$ python3 -q
>>> import numpy as np
>>> np.set_printoptions(precision=1, suppress=True, linewidth=160)
>>> rnd = lambda a: np.round(a, 1) + 0
>>> data = np.array([[-0.1, -8.0, 0.0, -0.9],
...     [-0.6, 22.0, -0.3, -0.5],
...     [-0.7, -22.0, -0.6, 1.0],
...     [-0.5, -10.0, -1.4, 0.5]])
>>> print(data)
[[ -0.1  -8.    0.   -0.9]
 [ -0.6  22.   -0.3  -0.5]
 [ -0.7 -22.   -0.6   1. ]
 [ -0.5 -10.   -1.4   0.5]]
>>> rng = np.random.default_rng(7834)
>>> z = rng.permutation(4)
>>> print(z)
[2 1 0 3]
>>> Y = data[z][:, z]
>>> np.diag(Y)
array([-0.6, 22. , -0.1,  0.5])
>>> Y
array([[ -0.6, -22. ,  -0.7,   1. ],
       [ -0.3,  22. ,  -0.6,  -0.5],
       [  0. ,  -8. ,  -0.1,  -0.9],
       [ -1.4, -10. ,  -0.5,   0.5]])
>>> A = np.array([[4, 4, 4, 4], [4, 8, 8, 8], [4, 8, 12, 12], [4, 8, 12, 16]])
>>> x = np.ones(4)
>>> for _ in range(3):
...     x = A @ x
...     x /= np.linalg.norm(x)
...     print(round(x @ A @ x, 1))
... 
33.1
33.2
33.2
>>> rnd(np.linalg.eigvalsh(A)[-1])
np.float64(33.2)
>>> hat = np.triu(np.array([[-3, 2, -1, -2], [0, -1, 2, 3], [-3, 3, 1, 2], [0, -1, -2, 2]]), 1) + np.eye(4)
>>> Y = hat @ A @ np.linalg.inv(hat)
>>> rnd(np.poly(Y))
array([   1.,  -40.,  240., -448.,  256.])
>>> Y = A / np.sqrt((A ** 2).mean(axis=1, keepdims=True))
>>> rnd(Y[2])
array([0.4, 0.8, 1.3, 1.3])
>>> np.linalg.matrix_rank(Y) == np.linalg.matrix_rank(A)
np.True_
>>> rnd(np.linalg.norm(Y, axis=1))
array([2., 2., 2., 2.])
>>> print((A + A.T) / 2)
[[ 4.  4.  4.  4.]
 [ 4.  8.  8.  8.]
 [ 4.  8. 12. 12.]
 [ 4.  8. 12. 16.]]
>>> print(np.trace(A))
40
>>> rnd(np.sort(np.abs(np.linalg.eigvals(A))))
array([ 1.1,  1.7,  4. , 33.2])
>>> (A - A.T) / 2
array([[0., 0., 0., 0.],
       [0., 0., 0., 0.],
       [0., 0., 0., 0.],
       [0., 0., 0., 0.]])
>>> rnd(np.abs(np.linalg.eigvals(A)).max())
np.float64(33.2)
>>> M = np.array([[-1, 0, 1], [2, 3, 4], [5, 6, 7], [8, 9, 10]])
>>> M
array([[-1,  0,  1],
       [ 2,  3,  4],
       [ 5,  6,  7],
       [ 8,  9, 10]])
>>> print(np.abs(np.diag(np.linalg.qr(M)[1])) > 1e-9)
[ True  True False]
>>> np.allclose(M[:-1].T @ np.linalg.lstsq(M[:-1].T, M[-1])[0], M[-1])
True
>>> print(np.unique(M.round(6), axis=0).shape)
(4, 3)
>>> W0 = np.load("block0.npy")
>>> W0
array([[ -3.4,  -2.6,  -5.6,  -5.3],
       [  0.6,  -0.3,  -0.4,  -0.5],
       [  9.9,   8. ,  13. ,  14. ],
       [ -7.7,  -5.7, -10.4, -10.8],
       [  5.5,   5. ,   8.2,   8.1],
       [ -6.2,  -4.6,  -8.9,  -8.6],
       [  4.6,   3.2,   5.9,   5.6],
       [ -2.1,  -2. ,  -3.3,  -2.9],
       [ -8.3,  -7.2, -12.6, -12.6],
       [  0.5,   0. ,   0.3,   0.1],
       [  7.4,   5.9,  10.4,  10.6],
       [  0.7,   1.1,   1.2,   1.3],
       [  2.5,   1.5,   2.7,   3.3],
       [  2.1,   1.4,   2.6,   2.7],
       [ -7.5,  -5.5, -10.2, -10.2],
       [ -2.1,  -1.9,  -3.7,  -3.6],
       [ 10.4,   8.6,  13.8,  14.5],
       [ -6.1,  -5. ,  -8.5,  -8.5],
       [ -5.4,  -3.7,  -7. ,  -6.9],
       [ -6. ,  -4.5,  -7.6,  -7.5],
       [  3.7,   3.2,   5.1,   5.5],
       [ -3.2,  -3.2,  -4.9,  -4.8],
       [-10.8,  -8.1, -15.1, -14.9],
       [ -0.8,  -0.7,  -0.9,  -1.2]])
>>> Q, evecs = np.linalg.qr(W0[:, :1])[0], np.linalg.qr(W0[:, 1:])[0]
>>> sv = np.linalg.svd(Q.T @ evecs, compute_uv=False)
>>> rnd(sv)
array([1.])
>>> hat = W0 @ np.linalg.solve(W0.T @ W0, W0.T)
>>> rnd(hat @ W0[:, 3])
array([ -5.3,  -0.5,  14. , -10.8,   8.1,  -8.6,   5.6,  -2.9, -12.6,   0.1,  10.6,   1.3,   3.3,   2.7, -10.2,  -3.6,  14.5,  -8.5,  -6.9,  -7.5,   5.5,
        -4.8, -14.9,  -1.2])
>>> np.allclose(hat @ hat, hat)
True
>>> np.count_nonzero(M)
np.int64(11)
>>> M.mean(axis=0)
array([3.5, 4.5, 5.5])
>>> np.linalg.matrix_rank(M)
np.int64(2)
>>> rnd(np.linalg.svd(M, compute_uv=False))
array([19.6,  1.7,  0. ])
>>> K = np.array([[3, -3, -1], [2, 4, 2], [1, 3, -5], [-3, 1, -5]])
>>> K[:, 1] = 3 * K[:, 0]
>>> K
array([[ 3,  9, -1],
       [ 2,  6,  2],
       [ 1,  3, -5],
       [-3, -9, -5]])
>>> U, sv, VT = np.linalg.svd(K)
>>> evecs = VT[:(sv > 1e-8).sum()]
>>> x = K[2] + -2 * K[0] + rng.integers(2) * np.eye(3)[0]
>>> print(x)
[ -5. -15.  -3.]
>>> rnd(np.linalg.norm(x - evecs.T @ evecs @ x))
np.float64(0.0)
>>> print(rnd(evecs.T @ evecs))
[[0.1 0.3 0. ]
 [0.3 0.9 0. ]
 [0.  0.  1. ]]
>>> np.linalg.matrix_rank(np.vstack([K, x]))
np.int64(2)
>>> Y = np.array([[2, -2, -3], [-1, 0, -2]])
>>> cent = np.kron(Y, K)
>>> cent.shape
(8, 9)
>>> cent
array([[  6,  18,  -2,  -6, -18,   2,  -9, -27,   3],
       [  4,  12,   4,  -4, -12,  -4,  -6, -18,  -6],
       [  2,   6, -10,  -2,  -6,  10,  -3,  -9,  15],
       [ -6, -18, -10,   6,  18,  10,   9,  27,  15],
       [ -3,  -9,   1,   0,   0,   0,  -6, -18,   2],
       [ -2,  -6,  -2,   0,   0,   0,  -4, -12,  -4],
       [ -1,  -3,   5,   0,   0,   0,  -2,  -6,  10],
       [  3,   9,   5,   0,   0,   0,   6,  18,  10]])
>>> rnd(np.linalg.norm(cent, 2)), rnd(np.linalg.norm(Y, 2) * np.linalg.norm(K, 2))
(np.float64(65.6), np.float64(65.6))
